$ python -q
>>> import numpy as np
>>> np.set_printoptions(precision=3, suppress=True, linewidth=200, legacy="1.25")
>>> rng = np.random.default_rng(863)
>>> feats = rng.normal(size=(17, 4))
>>> feats = 20 * feats / np.linalg.norm(feats, axis=1, keepdims=True)
>>> print(feats)
[[ -3.331  -2.52   18.67    5.831]
 [ -2.266 -18.422   3.398  -6.63 ]
 [ 14.014   4.621  -5.55  -12.306]
 [ -1.075 -13.225 -14.411  -4.033]
 [  2.934 -18.944   0.683   5.66 ]
 [-12.88    7.423   5.267  12.299]
 [-10.423  -8.987  -2.963  14.206]
 [  5.852 -16.742   9.244  -0.126]
 [  2.435  18.331  -0.59    7.597]
 [-18.621   4.034  -5.989   1.058]
 [ -9.726   7.065  -5.115 -15.144]
 [  7.685   4.696   2.339  17.704]
 [  5.409  -6.519  -7.25   16.604]
 [ -1.295   6.351  -1.62   18.851]
 [  5.926  -4.18   10.206 -15.596]
 [ 11.42  -15.248  -0.222   6.087]
 [  6.766 -18.395   1.821  -3.541]]
>>> x = np.array([6, 3, 4, 4])
>>> rhs = feats @ x
>>> coef, lr = np.zeros(4), 1 / np.linalg.norm(feats, 2) ** 2
>>> for i in range(15):
...     coef -= lr * feats.T @ (feats @ coef - rhs)
...     if i % 5 == 0: print(i, round(np.linalg.norm(feats @ coef - rhs), 3))
... 
0 158.861
5 10.826
10 0.845
>>> print(round(np.linalg.cond(feats), 3))
1.698
>>> x = np.array([2, 1, -3, -1])
>>> rhs = feats @ x
>>> print(np.linalg.solve(feats.T @ feats, feats.T @ rhs))
[ 2.  1. -3. -1.]
>>> rhs = rhs + 0.3 * rng.normal(size=17)
>>> print(rhs)
[-71.15  -26.333  61.243  32.486 -20.675 -46.942 -34.692 -32.677  17.676 -16.369  18.243  -4.671   9.476 -10.252  -7.488   2.382  -7.212]
>>> coef, *_ = np.linalg.lstsq(feats, rhs)
>>> print([round(float(np.linalg.norm(np.linalg.solve(feats.T @ feats + lam * np.eye(4), feats.T @ rhs))), 2) for lam in (0, 1, 10, 100)])
[3.88, 3.88, 3.84, 3.54]
>>> print(coef)
[ 1.996  0.994 -3.017 -0.997]
>>> print(np.round(feats.T @ (rhs - feats @ coef), 3) + 0)
[0. 0. 0. 0.]
>>> dist = np.linalg.norm(feats[:, None] - feats[None], axis=-1)
>>> print(dist.shape)
(17, 17)
>>> print(np.linalg.norm(feats, axis=1))
[20. 20. 20. 20. 20. 20. 20. 20. 20. 20. 20. 20. 20. 20. 20. 20. 20.]
>>> print(dist[6].round(6).argsort(kind="stable")[:4])
[ 6 12 13  5]
>>> print((dist + 1e9 * np.eye(17)).round(6).argmin(axis=1))
[ 7 16 14 16 15 13 12 16 13  5  9 13 11 11  1  4  7]
>>> print(dist[:5, :5])
[[ 0.    25.348 35.6   36.212 25.151]
 [25.348  0.    30.138 18.77  13.628]
 [35.6   30.138  0.    26.327 32.245]
 [36.212 18.77  26.327  0.    19.25 ]
 [25.151 13.628 32.245 19.25   0.   ]]
>>> arr = np.load("arr.npy")
>>> print(arr)
[[ 1  0  0]
 [-8  1  0]
 [-2  3  1]]
>>> B = arr / np.linalg.norm(arr, axis=1, keepdims=True)
>>> gram = B @ B.T
>>> print(gram)
[[ 1.    -0.992 -0.535]
 [-0.992  1.     0.63 ]
 [-0.535  0.63   1.   ]]
>>> print((gram - 2 * np.eye(3)).round(6).argmax(axis=1))
[2 2 1]
>>> r0 = np.array([3, 1, 1])
>>> B = arr + np.outer(r0, np.eye(3)[0])
>>> print(np.linalg.matrix_rank(np.linalg.inv(B) - np.linalg.inv(arr), tol=1e-8))
1
>>> mat = np.loadtxt("dump.csv", delimiter=",")
>>> print(mat)
[[-13.068   9.736   2.197]
 [ -7.998   9.561   1.603]
 [ 10.726 -10.601  -1.964]
 [  9.955 -11.992  -2.043]
 [  4.993  -0.091  -0.7  ]
 [ -7.51    4.414   1.211]
 [  2.879  -9.511  -0.978]
 [ 14.975 -12.12   -2.494]
 [  5.388  -5.305  -1.035]
 [ -4.251   1.543   0.683]
 [  8.245  -6.329  -1.372]
 [ -4.959   0.227   0.564]
 [  5.218  -8.57   -1.152]
 [  4.356 -10.059  -1.209]
 [  2.82   -1.083  -0.378]
 [ -6.263   3.883   0.93 ]]
>>> cent = mat[[0, 9]].astype(float)
>>> for _ in range(5):
...     z = np.linalg.norm(mat[:, None] - cent, axis=-1).argmin(axis=1)
...     cent = np.array([mat[z == j].mean(axis=0) for j in range(2)])
... 
>>> print(z)
[0 0 1 1 1 0 1 1 1 0 1 0 1 1 1 0]
>>> print(cent[1] - cent[0])
[ 14.297 -12.46   -2.53 ]
>>> gram = np.cov(mat, rowvar=False)
>>> print(round(np.corrcoef(mat[:, 0], mat[:, 1])[0, 1], 3))
-0.911
>>> print(np.polyfit(mat[:, 0], mat[:, 1], 1))
[-0.848 -1.542]
>>> print(mat.std(axis=0))
[7.726 7.188 1.363]
>>> print(np.corrcoef(mat.T))
[[ 1.    -0.911 -0.989]
 [-0.911  1.     0.961]
 [-0.989  0.961  1.   ]]
>>> print(np.argsort(-mat.std(axis=0).round(6), kind="stable"))
[0 1 2]
>>> print(np.linalg.eigvalsh(gram)[::-1])
[115.531   5.245   0.003]
>>> X = np.loadtxt("m.csv", delimiter=",")
>>> print(X)
[[ 0.309 -0.951  0.   ]
 [ 0.951  0.309  0.   ]
 [ 0.     0.     1.   ]]
>>> x = np.array([-9, 0, 6])
>>> rhs = X @ x
>>> print(rhs)
[-2.781 -8.56   6.   ]
>>> print(np.round(np.linalg.solve(X.T, X[0]), 3) + 0)
[1. 0. 0.]
>>> print(np.round(np.linalg.solve(X, rhs), 3) + 0)
[-9.  0.  6.]
>>> print(np.round(np.linalg.solve(X, rhs + X[:, 2]), 3) + 0)
[-9.  0.  7.]
>>> print(np.round(np.linalg.solve(X, 3 * rhs), 3) + 0)
[-27.   0.  18.]
>>> print(np.round(np.linalg.solve(X, X[:, 0]), 3) + 0)
[1. 0. 0.]
>>> proj = np.triu(np.array([[1, 0, 3], [3, 1, 2], [0, 2, 1]]), 1) + np.eye(3)
>>> B = proj @ X @ np.linalg.inv(proj)
>>> print(np.round(np.linalg.det(B), 3))
1.0
>>> print(B)
[[ 0.309 -0.951  3.975]
 [ 0.951  0.309 -1.471]
 [ 0.     0.     1.   ]]
>>> print(proj @ X - X @ proj)
[[ 0.     0.     3.975]
 [ 0.     0.    -1.471]
 [ 0.     0.     0.   ]]
>>> print(np.linalg.matrix_rank(B))
3
>>> print(np.poly(B))
[ 1.    -1.618  1.618 -1.   ]
>>> E = np.array([[0.5, 0.5, 0.0], [0.0, 1.0, 0.0], [0.0, 0.0, 1.0]])
>>> r0 = np.array([3, 3, 1])
>>> print(np.polyval(r0, E[2]))
[1. 1. 7.]
>>> print(np.cross(E[2, :3], E[0, :3]))
[-0.5  0.5  0. ]
>>> print(np.array([np.convolve(row, r0, "same") for row in E]))
[[3.  2.  0.5]
 [3.  3.  1. ]
 [0.  3.  3. ]]
>>> vals, vecs = np.linalg.eig(E)
>>> print(np.sort(np.linalg.eigvals(np.linalg.inv(E))))
[1. 1. 2.]
>>> print(np.prod(vals))
0.5
>>> print(np.sort(np.linalg.eigvals(E @ E)))
[0.25 1.   1.  ]
>>> print(E @ vecs[:, 0] - vals[0] * vecs[:, 0])
[0. 0. 0.]
>>> x = np.array([3, 3, 1])
>>> rhs = E @ x
>>> print(rhs)
[3. 3. 1.]
>>> print(np.linalg.solve(E, E[:, 0]))
[1. 0. 0.]
>>> print(np.linalg.solve(E, rhs))
[3. 3. 1.]
>>> print(np.linalg.solve(E, rhs + E[:, 2]))
[3. 3. 2.]
>>> print(np.linalg.solve(E.T, E[2]))
[0. 0. 1.]
>>> F = np.eye(5, dtype=int)[rng.permutation(5)] * np.array([6, 7, 7, 4, 8])
>>> print(F)
[[6 0 0 0 0]
 [0 0 0 4 0]
 [0 0 7 0 0]
 [0 0 0 0 8]
 [0 7 0 0 0]]
>>> # 3 groups of indices that never mix
>>> print(round(float(np.linalg.det(F.T)), 3))
9408.0
>>> print(np.linalg.eigvals(F))
[-3.037+5.26j -3.037-5.26j  6.073+0.j    6.   +0.j    7.   +0.j  ]
>>> print(np.poly(F))
[    1.   -13.    42.  -224.  2912. -9408.]
>>> print(round(np.linalg.eigvals(F).sum().real, 3))
13.0
>>> data = np.load("data.npy")
>>> print(data)
[[-4.53  -4.519 -0.014 -2.964]
 [-4.893 -4.865  0.057 -3.32 ]
 [ 0.727  0.715 -0.031  0.382]
 [-0.049 -0.01  -0.078 -0.06 ]
 [-1.394 -1.423  0.018 -0.979]
 [ 6.052  6.17   0.011  4.082]
 [ 3.039  3.07   0.054  2.115]
 [-3.452 -3.476  0.039 -2.285]
 [ 2.071  2.013  0.055  1.336]
 [-1.14  -1.067 -0.005 -0.691]
 [-2.221 -2.271  0.075 -1.547]
 [-2.443 -2.498  0.091 -1.61 ]
 [ 2.726  2.768  0.083  1.86 ]
 [-2.909 -2.937 -0.05  -1.986]]
>>> Xc = (data - data.mean(axis=0)) / data.std(axis=0)
>>> print(Xc.std(axis=0))
[1. 1. 1. 1.]
>>> coef = np.linalg.lstsq(np.delete(Xc, 2, axis=1), Xc[:, 2])[0]
>>> print(np.abs(coef).argmax())
1
>>> Xc = data - data.mean(axis=0)
>>> vecs = np.linalg.svd(Xc)[2][:1]
>>> B = Xc - Xc @ vecs.T @ vecs
>>> print(np.cov(Xc @ vecs.T, rowvar=False))
25.057663332133234
>>> print((Xc @ vecs.T).std(axis=0))
[4.824]
>>> print(np.linalg.norm(B, axis=1).round(6).argmax())
3
>>> m1 = np.load("a.npy")
>>> print(m1)
[[ 0.03   0.139  0.139  0.139 -0.97 ]
 [ 0.139  0.98  -0.02  -0.02   0.139]
 [ 0.139 -0.02   0.98  -0.02   0.139]
 [ 0.139 -0.02  -0.02   0.98   0.139]
 [-0.97   0.139  0.139  0.139  0.03 ]]
>>> z = rng.permutation(5)
>>> B = m1[:, z] * rng.choice([-1, 1], 5)
>>> print(B)
[[ 0.03  -0.139 -0.97  -0.139 -0.139]
 [ 0.139 -0.98   0.139  0.02   0.02 ]
 [ 0.139  0.02   0.139  0.02  -0.98 ]
 [ 0.139  0.02   0.139 -0.98   0.02 ]
 [-0.97  -0.139  0.03  -0.139 -0.139]]
>>> Uu, _, VT = np.linalg.svd(m1.T @ B)
>>> print(np.round(np.linalg.lstsq(m1, B)[0], 3) + 0)
[[ 1.  0.  0.  0.  0.]
 [ 0. -1.  0.  0.  0.]
 [ 0.  0.  0.  0. -1.]
 [ 0.  0.  0. -1.  0.]
 [ 0.  0.  1.  0.  0.]]
>>> print(np.round(Uu @ VT, 3) + 0)
[[ 1.  0.  0.  0.  0.]
 [ 0. -1.  0.  0.  0.]
 [ 0.  0.  0.  0. -1.]
 [ 0.  0.  0. -1.  0.]
 [ 0.  0.  1.  0.  0.]]
